>>> import numpy as np
>>> np.set_printoptions(suppress=True, linewidth=160)
>>> M = np.load("layer4.npy")
>>> print(M)
[[ -1  -9  -3  -4 -20]
 [ -2  -8   6  -6 -30]
 [  7  -3   6   5  25]
 [  7   8  -3  -1  -5]]
>>> print(np.round(np.linalg.svd(M, compute_uv=False), 3))
[45.905 14.457  9.148  6.249]
>>> print(np.unravel_index(np.abs(M).argmax(), M.shape))
(np.int64(1), np.int64(4))
>>> print(M - M[0])
[[  0   0   0   0   0]
 [ -1   1   9  -2 -10]
 [  8   6   9   9  45]
 [  8  17   0   3  15]]
>>> print(M.sum(axis=0))
[ 11 -12   6  -6 -30]
>>> print(np.linalg.matrix_rank(M))
4
>>> print(np.abs(M).max())
30
>>> print(M.sum(axis=1))
[-37 -40  40   6]
>>> print(np.diff(M, axis=0))
[[ -1   1   9  -2 -10]
 [  9   5   0  11  55]
 [  0  11  -9  -6 -30]]
>>> print(round(np.linalg.norm(M), 3))
49.386
>>> other = np.array([[5, 5], [0, 4], [0, 1], [3, 4], [3, 2]])
>>> print(np.linalg.matrix_rank(np.vstack([M, other.T])))
5
>>> print(M @ other)
[[ -77 -100]
 [-118 -120]
 [ 125   99]
 [  17   50]]
>>> print(np.einsum("ij->j", M))
[ 11 -12   6  -6 -30]
>>> print(other.T @ M.T)
[[ -77 -118  125   17]
 [-100 -120   99   50]]
>>> print(np.einsum("ik,kj->ij", M, other))
[[ -77 -100]
 [-118 -120]
 [ 125   99]
 [  17   50]]
>>> t3 = np.stack([M, 4 * M, M[::-1]])
>>> print(np.einsum("bij,cij->bc", t3, t3))
[[ 2439  9756 -1400]
 [ 9756 39024 -5600]
 [-1400 -5600  2439]]
>>> print(np.round(np.linalg.norm(t3, axis=(1, 2)), 3))
[ 49.386 197.545  49.386]
>>> X = np.array([[2, 0, 0, 0], [-2, 1, 0, 0], [-2, -1, -2, 0], [0, -1, 0, 0]])
>>> print(X)
[[ 2  0  0  0]
 [-2  1  0  0]
 [-2 -1 -2  0]
 [ 0 -1  0  0]]
>>> left, sig, Vt = np.linalg.svd(X)
>>> print(sig.round(3))
[3.703 2.124 0.881 0.   ]
>>> print(np.argmax(sig[:-1] / (sig[1:] + 1e-6)) + 1)
3
>>> other = left[:, :3] @ np.diag(sig[:3]) @ Vt[:3]
>>> print(round(np.abs(X - other).max(), 3))
0.0
>>> print(np.round(np.linalg.norm(X - other) / np.linalg.norm(X), 3))
0.0
>>> print(np.round(np.linalg.norm(X - other, 2), 3), sig[3])
0.0 0.0
>>> print(np.linalg.matrix_rank(other))
3
>>> u = np.array([0, -1])
>>> print(np.polyval(u, X[1]))
[-1 -1 -1 -1]
>>> print(np.correlate(X[1], X[3], "full"))
[ 0  0  2 -1  0  0  0]
>>> feats = np.loadtxt("a.csv", delimiter=",")
>>> print(feats)
[[1.    0.7   0.49  0.343 0.24  0.168 0.118]
 [0.7   1.    0.7   0.49  0.343 0.24  0.168]
 [0.49  0.7   1.    0.7   0.49  0.343 0.24 ]
 [0.343 0.49  0.7   1.    0.7   0.49  0.343]
 [0.24  0.343 0.49  0.7   1.    0.7   0.49 ]
 [0.168 0.24  0.343 0.49  0.7   1.    0.7  ]
 [0.118 0.168 0.24  0.343 0.49  0.7   1.   ]]
>>> rng = np.random.default_rng(8628)
>>> labels = rng.permutation(7)
>>> other = feats[:, labels] * rng.choice([-1, 1], 7)
>>> print(other)
[[ 0.24   0.49  -0.343 -0.118  1.    -0.7   -0.168]
 [ 0.343  0.7   -0.49  -0.168  0.7   -1.    -0.24 ]
 [ 0.49   1.    -0.7   -0.24   0.49  -0.7   -0.343]
 [ 0.7    0.7   -1.    -0.343  0.343 -0.49  -0.49 ]
 [ 1.     0.49  -0.7   -0.49   0.24  -0.343 -0.7  ]
 [ 0.7    0.343 -0.49  -0.7    0.168 -0.24  -1.   ]
 [ 0.49   0.24  -0.343 -1.     0.118 -0.168 -0.7  ]]
>>> left, _, Vt = np.linalg.svd(feats.T @ other)
>>> print(np.round(left @ Vt, 3) + 0)
[[ 0.  0.  0.  0.  1.  0.  0.]
 [ 0.  0.  0.  0.  0. -1.  0.]
 [ 0.  1.  0.  0.  0.  0.  0.]
 [ 0.  0. -1.  0.  0.  0.  0.]
 [ 1.  0.  0.  0.  0.  0.  0.]
 [ 0.  0.  0.  0.  0.  0. -1.]
 [ 0.  0.  0. -1.  0.  0.  0.]]
>>> print(np.round(np.linalg.lstsq(feats, other)[0], 3) + 0)
[[ 0.  0.  0.  0.  1.  0.  0.]
 [ 0.  0.  0.  0.  0. -1.  0.]
 [ 0.  1.  0.  0.  0.  0.  0.]
 [ 0.  0. -1.  0.  0.  0.  0.]
 [ 1.  0.  0.  0.  0.  0.  0.]
 [ 0.  0.  0.  0.  0.  0. -1.]
 [ 0.  0.  0. -1.  0.  0.  0.]]
>>> C2 = other.T @ other
>>> print(np.allclose(C2, C2.T))
True
>>> print(np.linalg.matrix_rank(C2))
7
>>> x = np.array([0, 1, -4, -3, 3])
>>> a = np.maximum(M @ x, 0)
>>> print(a)
[ 0  0 33  8]
>>> print(np.flatnonzero(a > 1e-9))
[2 3]
>>> print(np.round(np.tanh(M @ x), 3))
[-1. -1.  1.  1.]
>>> print(np.maximum(M @ (3 * x), 0))
[ 0  0 99 24]
>>> print(M.T @ a)
[287 -35 174 157 785]
>>> data = np.array([[7, 6, 5], [6, 2, 7], [4, 7, 9], [5, 6, 2]]) * (rng.random((4, 3)) < 0.3)
>>> print(data)
[[0 0 5]
 [6 0 0]
 [4 0 0]
 [0 0 2]]
>>> # rows and columns are dependent
>>> other = np.array([[5, -4, -3], [-2, 3, -2]])
>>> basis = np.kron(other, data)
>>> print(np.round(np.linalg.norm(basis, 2), 3), round(float(np.linalg.norm(other, 2) * np.linalg.norm(data, 2)), 3))
54.195 54.195
>>> t3 = np.stack([data, 2 * data, data[::-1]])
>>> print(np.round(np.linalg.norm(t3, axis=(1, 2)), 3))
[ 9. 18.  9.]
>>> print(np.einsum("bij,cij->bc", t3, t3))
[[ 81 162  68]
 [162 324 136]
 [ 68 136  81]]
>>> print(t3.shape)
(3, 4, 3)
>>> other = data / np.linalg.norm(data, axis=1, keepdims=True)
>>> C2 = other @ other.T
>>> print(np.degrees(np.arccos(np.clip(C2[2, 1], -1, 1))))
0.0
>>> labels = rng.integers(0, 3, 2)
>>> K = (labels[:, None] == labels) * 3 + np.eye(2)
>>> print(K)
[[4. 0.]
 [0. 4.]]
>>> print(np.allclose(K, K.T))
True
>>> print((K + K.T) / 2)
[[4. 0.]
 [0. 4.]]
>>> K.inv()
Traceback (most recent call last):
  File "<python-input-72>", line 1, in <module>
    K.inv()
    ^^^^^
AttributeError: 'numpy.ndarray' object has no attribute 'inv'
>>> print((K - K.T) / 2)
[[0. 0.]
 [0. 0.]]
>>> print(np.round(np.sort(np.abs(np.linalg.eigvals(K))), 3))
[4. 4.]
>>> print(K @ K)
[[16.  0.]
 [ 0. 16.]]
>>> print(np.allclose(K @ K.T, K.T @ K))
True
>>> t = np.radians(72)
>>> Rm = np.eye(2)
>>> Rm[0, 0] = Rm[1, 1] = np.cos(t)
>>> Rm[0, 1], Rm[1, 0] = -np.sin(t), np.sin(t)
>>> print(Rm.round(3))
[[ 0.309 -0.951]
 [ 0.951  0.309]]
>>> other = K @ Rm.T
>>> print(other.round(3))
[[ 1.236  3.804]
 [-3.804  1.236]]
>>> print(np.round(np.linalg.svd(K, compute_uv=False), 3), np.round(np.linalg.svd(other, compute_uv=False), 3))
[4. 4.] [4. 4.]
>>> other = K + rng.integers(-2, 3, (2, 1)) @ rng.integers(-2, 3, (1, 2))
>>> print(other)
[[4. 2.]
 [0. 6.]]
>>> print(np.abs(other - K).sum(axis=1))
[2. 2.]
>>> labels = rng.permutation(2)
>>> other = K[:, labels] * rng.choice([-1, 1], 2)
>>> print(other)
[[ 0. -4.]
 [ 4. -0.]]
>>> left, _, Vt = np.linalg.svd(K.T @ other)
>>> print(left @ Vt)
[[ 0. -1.]
 [ 1.  0.]]
>>> print(labels)
[1 0]
>>> W0 = np.load("out5.npy")
>>> print(W0)
[[ -3  -3  -3  -3  -3  -3  -3]
 [ -3  -6  -6  -6  -6  -6  -6]
 [ -3  -6  -9  -9  -9  -9  -9]
 [ -3  -6  -9 -12 -12 -12 -12]
 [ -3  -6  -9 -12 -15 -15 -15]
 [ -3  -6  -9 -12 -15 -18 -18]
 [ -3  -6  -9 -12 -15 -18 -21]]
>>> vals, vecs = np.linalg.eigh(W0)
>>> x = np.array([7, 4, 6, 8, 4, 5, 9])
>>> print(np.round(vecs * np.abs(vals) @ vecs.T, 3))
[[ 3.  3.  3.  3.  3.  3.  3.]
 [ 3.  6.  6.  6.  6.  6.  6.]
 [ 3.  6.  9.  9.  9.  9.  9.]
 [ 3.  6.  9. 12. 12. 12. 12.]
 [ 3.  6.  9. 12. 15. 15. 15.]
 [ 3.  6.  9. 12. 15. 18. 18.]
 [ 3.  6.  9. 12. 15. 18. 21.]]
>>> print(np.round(x @ W0 @ x / (x @ x), 3), round(vals[0], 3), round(vals[-1], 3))
-56.927 -68.642 -0.784
>>> print(x @ W0 @ x)
-16338
>>> x = np.array([-2, 0, -2, -3, 5, -3, 2])
>>> print(W0 @ np.ones(7))
[-21. -39. -54. -66. -75. -81. -84.]
>>> print(np.einsum("ij,j->i", W0, x))
[ 9 12 15 12  0  3 -3]
>>> print(W0 @ x)
[ 9 12 15 12  0  3 -3]
>>> print(np.sign((W0 @ x).round(6)))
[ 1  1  1  1  0  1 -1]
>>> print(W0 * x)
[[  6   0   6   9 -15   9  -6]
 [  6   0  12  18 -30  18 -12]
 [  6   0  18  27 -45  27 -18]
 [  6   0  18  36 -60  36 -24]
 [  6   0  18  36 -75  45 -30]
 [  6   0  18  36 -75  54 -36]
 [  6   0  18  36 -75  54 -42]]
>>> print((W0 * x).sum(axis=1))
[ 9 12 15 12  0  3 -3]
>>> print(W0 @ (2 * x))
[18 24 30 24  0  6 -6]
>>> vals, vecs = np.linalg.eigh(W0)
>>> print(np.round(np.linalg.svd(W0, compute_uv=False), 3))
[68.642  7.854  3.     1.675  1.146  0.899  0.784]
>>> print(np.unique(vals.round(6) + 0, return_counts=True)[1])
[1 1 1 1 1 1 1]
>>> print(np.round(np.linalg.eigvalsh(W0 @ W0), 3))
[   0.614    0.808    1.313    2.806    9.      61.687 4711.772]
>>> print(np.round(vecs.T @ vecs, 3) + 0)
[[1. 0. 0. 0. 0. 0. 0.]
 [0. 1. 0. 0. 0. 0. 0.]
 [0. 0. 1. 0. 0. 0. 0.]
 [0. 0. 0. 1. 0. 0. 0.]
 [0. 0. 0. 0. 1. 0. 0.]
 [0. 0. 0. 0. 0. 1. 0.]
 [0. 0. 0. 0. 0. 0. 1.]]
>>> print(np.round(vecs @ np.diag(vals) @ vecs.T, 3))
[[ -3.  -3.  -3.  -3.  -3.  -3.  -3.]
 [ -3.  -6.  -6.  -6.  -6.  -6.  -6.]
 [ -3.  -6.  -9.  -9.  -9.  -9.  -9.]
 [ -3.  -6.  -9. -12. -12. -12. -12.]
 [ -3.  -6.  -9. -12. -15. -15. -15.]
 [ -3.  -6.  -9. -12. -15. -18. -18.]
 [ -3.  -6.  -9. -12. -15. -18. -21.]]
>>> x = np.array([-2, 4, -4, 5, 1, -2, -4])
>>> target = W0 @ x
>>> print(target)
[ 6  6 18 18 33 51 63]
>>> print(np.round(np.linalg.solve(W0, W0[:, 5]), 3))
[-0. -0. -0. -0. -0.  1. -0.]
>>> print(np.round(np.linalg.solve(W0, -1 * target), 3))
[ 2. -4.  4. -5. -1.  2.  4.]
>>> print(np.round(np.linalg.solve(W0, target + W0[:, 4]), 3))
[-2.  4. -4.  5.  2. -2. -4.]
>>> J = np.array([[1, -1, 1, -1],
...     [1, 0, 0, 0],
...     [1, 1, 1, 1],
...     [1, 2, 4, 8],
...     [1, 3, 9, 27],
...     [1, 4, 16, 64],
...     [1, 5, 25, 125]])
>>> other = J[0, 0] * J[1:] - np.outer(J[1:, 0], J[0])
>>> print(other)
[[  0   1  -1   1]
 [  0   2   0   2]
 [  0   3   3   9]
 [  0   4   8  28]
 [  0   5  15  65]
 [  0   6  24 126]]
>>> print(np.flatnonzero(~other.round(6).any(axis=1)))
[]
>>> print(np.linalg.matrix_rank(other), np.linalg.matrix_rank(J))
3 4
>>> u, g = J[1], J[3]
>>> print(u @ u)
1
>>> pr = (u @ g) / (u @ u) * u
>>> print(np.linalg.matrix_rank(np.outer(u, g)))
1
>>> print(round(np.linalg.norm(u + g) ** 2 + np.linalg.norm(u - g) ** 2, 3))
172.0
>>> print((g - pr) @ u)
0.0
>>> print(np.linalg.matrix_rank(J))
4
>>> print(np.count_nonzero(J))
25
>>> print(np.round(np.linalg.svd(J, compute_uv=False), 3))
[146.699   5.801   1.743   1.271]
>>> print(np.abs(J).max())
125
>>> print(np.unravel_index(np.abs(J).argmax(), J.shape))
(np.int64(6), np.int64(3))
>>> print(J.sum(axis=0))
[  7  14  56 224]
>>> x = np.array([-1, -2, -2, -2])
>>> target = J @ x
>>> try:
...     np.linalg.solve(J, target)
... except np.linalg.LinAlgError as e:
...     print("failed:", e)
... 
failed: Last 2 dimensions of the array must be square
>>> print(np.round(np.linalg.solve(J.T @ J, J.T @ target), 3))
[-1. -2. -2. -2.]
>>> target = target + 0.3 * rng.normal(size=7)
>>> print(target.round(3))
[   1.235   -0.713   -6.43   -29.289  -78.646 -168.473 -311.386]
>>> coef, *_ = np.linalg.lstsq(J, target)
>>> print(np.round(np.linalg.norm(target - J @ coef), 3))
0.793
>>> print([round(float(np.linalg.norm(np.linalg.solve(J.T @ J + lam * np.eye(4), J.T @ target))), 2) for lam in (0, 1, 10, 100)])
[3.54, 3.42, 3.06, 2.54]
>>> print(coef.round(3))
[-0.808 -2.033 -1.921 -2.018]
>>> q, Rm = np.linalg.qr(J)
>>> print(np.trace(q @ q.T))
4.0
>>> print(np.round(q @ Rm, 3) + 0)
[[  1.  -1.   1.  -1.]
 [  1.   0.   0.   0.]
 [  1.   1.   1.   1.]
 [  1.   2.   4.   8.]
 [  1.   3.   9.  27.]
 [  1.   4.  16.  64.]
 [  1.   5.  25. 125.]]
>>> print(q.shape, Rm.shape)
(7, 4) (4, 4)
>>> print(Rm.round(3))
[[ -2.646  -5.292 -21.166 -84.664]
 [  0.      5.292  21.166 100.539]
 [  0.      0.      9.165  54.991]
 [  0.      0.      0.     14.697]]
>>> print(np.round(q.T @ q, 3) + 0)
[[1. 0. 0. 0.]
 [0. 1. 0. 0.]
 [0. 0. 1. 0.]
 [0. 0. 0. 1.]]
>>> print(q.round(3) + 0)
[[-0.378 -0.567  0.546 -0.408]
 [-0.378 -0.378  0.     0.408]
 [-0.378 -0.189 -0.327  0.408]
 [-0.378  0.    -0.436  0.   ]
 [-0.378  0.189 -0.327 -0.408]
 [-0.378  0.378  0.    -0.408]
 [-0.378  0.567  0.546  0.408]]
>>> print(np.round(np.abs(np.diag(Rm)), 3))
[ 2.646  5.292  9.165 14.697]
>>> F = np.load("data.npy")
>>> print(F)
[[ 0.7   -0.7    1.398]
 [-0.1   -0.5    1.32 ]
 [-1.4   -0.9    2.308]
 [-0.2    0.8   -1.512]
 [-1.5    0.3   -0.637]
 [-0.7    0.7   -1.84 ]
 [-1.4    1.    -2.332]
 [-0.6   -0.1    0.451]
 [-0.6   -2.4    4.731]
 [ 0.5    1.2   -2.318]
 [ 0.    -0.7    1.148]
 [ 0.4   -1.     1.469]
 [ 0.6    0.4   -0.845]
 [-0.3   -1.3    2.721]
 [ 1.     0.7   -1.118]
 [-0.3    0.3   -0.419]
 [-0.2   -0.8    1.54 ]
 [ 0.2   -0.5    1.421]
 [ 1.5   -0.3    0.478]
 [ 0.    -0.4    1.365]
 [-1.6   -2.5    5.072]
 [ 1.3   -1.8    3.399]
 [ 0.3    0.2   -0.98 ]
 [ 0.1    0.5   -0.984]
 [-1.4   -0.5    1.112]
 [-0.1   -0.3    0.171]
 [ 2.3   -0.3    0.844]
 [ 0.1    0.4   -0.692]]
>>> x = np.array([3, -8, 6])
>>> target = F @ x
>>> print(np.round(np.linalg.lstsq(F, target)[0], 3))
[ 3. -8.  6.]
>>> print(np.round(np.linalg.solve(F.T @ F, F.T @ target), 3))
[ 3. -8.  6.]
>>> print(np.round(np.linalg.pinv(F) @ F, 3) + 0)
[[1. 0. 0.]
 [0. 1. 0.]
 [0. 0. 1.]]
>>> target = target + 0.3 * rng.normal(size=28)
>>> print(target.round(3))
[ 16.392  12.066  16.741 -16.016 -10.451 -19.032 -26.602   1.968  44.79  -22.162  12.587  18.069  -6.448  26.098  -8.777  -5.503  15.07   13.382   9.826
  11.552  45.853  38.87   -6.947  -9.681   6.639   3.029  14.768  -7.292]
>>> coef, *_ = np.linalg.lstsq(F, target)
>>> print(coef.round(3))
[ 3.09  -7.013  6.497]
>>> print(np.round(F.T @ (target - F @ coef), 3) + 0)
[0. 0. 0.]
>>> print(np.round(np.linalg.norm(target - F @ coef), 3))
1.413
